>>> import numpy as np
>>> np.set_printoptions(precision=4, suppress=True, linewidth=100)
>>> rng = np.random.default_rng(20787)
>>> lab = rng.integers(0, 3, 5)
>>> M = np.array([[1, 2, 2, 0, 3],
...     [2, 0, 3, 1, 2],
...     [1, 2, 2, 3, 1],
...     [3, 1, 1, 0, 3],
...     [3, 1, 0, 2, 1]]) * (lab[:, None] == lab)
>>> print(M)
[[1 2 0 0 0]
 [2 0 0 0 0]
 [0 0 2 3 1]
 [0 0 1 0 3]
 [0 0 0 2 1]]
>>> C2 = M.T @ M
>>> np.linalg.svd(M, compute_uv=False) ** 2
array([20.9285,  6.9015,  6.5616,  2.4384,  1.1701])
>>> np.diag(C2)
array([ 5,  4,  5, 13, 11])
>>> np.linalg.eigvalsh(C2)[::-1]
array([20.9285,  6.9015,  6.5616,  2.4384,  1.1701])
>>> np.trace(C2), (M ** 2).sum()
(np.int64(38), np.int64(38))
>>> W0 = np.loadtxt("m.csv", delimiter=",")
>>> print(W0)
[[79.8062 79.57   29.3971 49.7745]
 [81.5871 81.1849 29.5202 51.3127]
 [77.9739 81.3671 30.3594 49.6397]
 [80.5648 81.1338 30.9829 50.022 ]
 [79.152  81.4063 28.4444 51.641 ]
 [78.4733 79.9049 32.1381 50.8393]
 [79.5171 79.9267 27.882  48.8384]
 [80.2936 79.0425 29.2303 50.4509]
 [80.2734 81.4356 29.8817 49.2986]
 [81.5336 82.1432 29.736  49.0207]
 [79.0121 81.0263 31.1228 48.6647]
 [78.5605 78.5322 30.4452 50.9267]
 [79.805  80.3181 31.3324 52.0015]
 [78.8435 80.2266 30.6019 50.3999]
 [77.6426 77.9947 30.1751 50.8249]
 [80.0135 78.7856 29.9822 48.3019]
 [81.9071 80.5695 29.8827 50.0995]
 [81.4489 81.6377 30.7531 51.3661]
 [79.8271 80.1719 31.6675 48.934 ]
 [80.842  79.6518 30.0642 49.4585]
 [79.7031 79.4731 30.8387 49.754 ]
 [80.0648 81.9144 31.4144 50.9531]
 [79.5984 79.6576 30.571  50.5642]
 [81.4164 78.8367 30.2139 50.8867]]
>>> vec = np.array([-3, -1, 2, -1])
>>> y = W0 @ vec
>>> coef, lr = np.zeros(4), 1 / np.linalg.norm(W0, 2) ** 2
>>> for i in range(6):
...     coef -= lr * W0.T @ (W0 @ coef - y)
...     if i % 1 == 0: print(i, round(np.linalg.norm(W0 @ coef - y), 4))
... 
0 15.623
1 15.6219
2 15.6208
3 15.6197
4 15.6186
5 15.6175
>>> print(round(np.linalg.cond(W0), 4))
151.6944
>>> A = np.array([[5.0, -2.0, -1.0], [6.0, -2.0, -2.0], [6.0, 0.0, -4.0]])
>>> A
array([[ 5., -2., -1.],
       [ 6., -2., -2.],
       [ 6.,  0., -4.]])
>>> vec = np.array([1, 2, -2])
>>> y = A @ vec
>>> y
array([ 3.,  6., 14.])
>>> np.linalg.solve(A, A[:, 1])
array([0., 1., 0.])
>>> print(np.linalg.solve(A, y))
[ 1.  2. -2.]
>>> print(np.abs(np.linalg.svd(A)[2][-1]))
[0.4118 0.6755 0.6116]
>>> np.linalg.matrix_rank(A, rtol=0.1)
np.int64(2)
>>> np.linalg.cond(A) > 100
np.False_
>>> lab = rng.permutation(3)
>>> lab
array([1, 0, 2])
>>> out = A[lab][:, lab]
>>> print(np.allclose(out, A))
False
>>> out
array([[-2.,  6., -2.],
       [-2.,  5., -1.],
       [ 0.,  6., -4.]])
>>> Uu, sigma, Vt = np.linalg.svd(A)
>>> print(sigma)
[10.9303  2.5509  0.1435]
>>> np.argmax(sigma[:-1] / (sigma[1:] + 1e-6)) + 1
np.int64(2)
>>> out = Uu[:, :2] @ np.diag(sigma[:2]) @ Vt[:2]
>>> print(out)
[[ 4.9603 -2.0651 -1.059 ]
 [ 6.0426 -1.9302 -1.9368]
 [ 5.9899 -0.0165 -4.0149]]
>>> round(float(np.linalg.norm(A - out, 2)), 4), round(float(sigma[2]), 4)
(0.1435, 0.1435)
>>> np.round(np.linalg.norm(A - out) / np.linalg.norm(A), 4)
np.float64(0.0128)
>>> np.round(np.abs(A - out).max(), 4)
np.float64(0.0698)
>>> np.linalg.matrix_rank(A, rtol=0.05)
np.int64(2)
>>> data = np.loadtxt("data.csv", delimiter=",")
>>> data
array([[-0.7746,  1.6323, -4.5895, -0.7435,  0.3454],
       [-2.8402, -3.6463, -0.8284, -0.6677, -1.583 ],
       [-0.2582, -1.8267, -0.6163,  1.9919,  4.1532],
       [ 2.582 , -1.7366, -0.3642, -3.729 ,  1.1311],
       [-3.0984,  1.6394,  1.6546, -2.4755,  1.9612]])
>>> np.abs(np.linalg.svd(W0)[2][-1])
array([0.467 , 0.4946, 0.6476, 0.3435])
>>> np.round(np.linalg.norm(W0, 2) / np.linalg.norm(W0), 4)
np.float64(0.9999)
>>> [round(float(x), 4) for x in np.linalg.svd(W0, compute_uv=False)[:3]]
[624.6919, 5.5457, 4.7374]
>>> np.linalg.matrix_rank(W0, rtol=0.1)
np.int64(1)
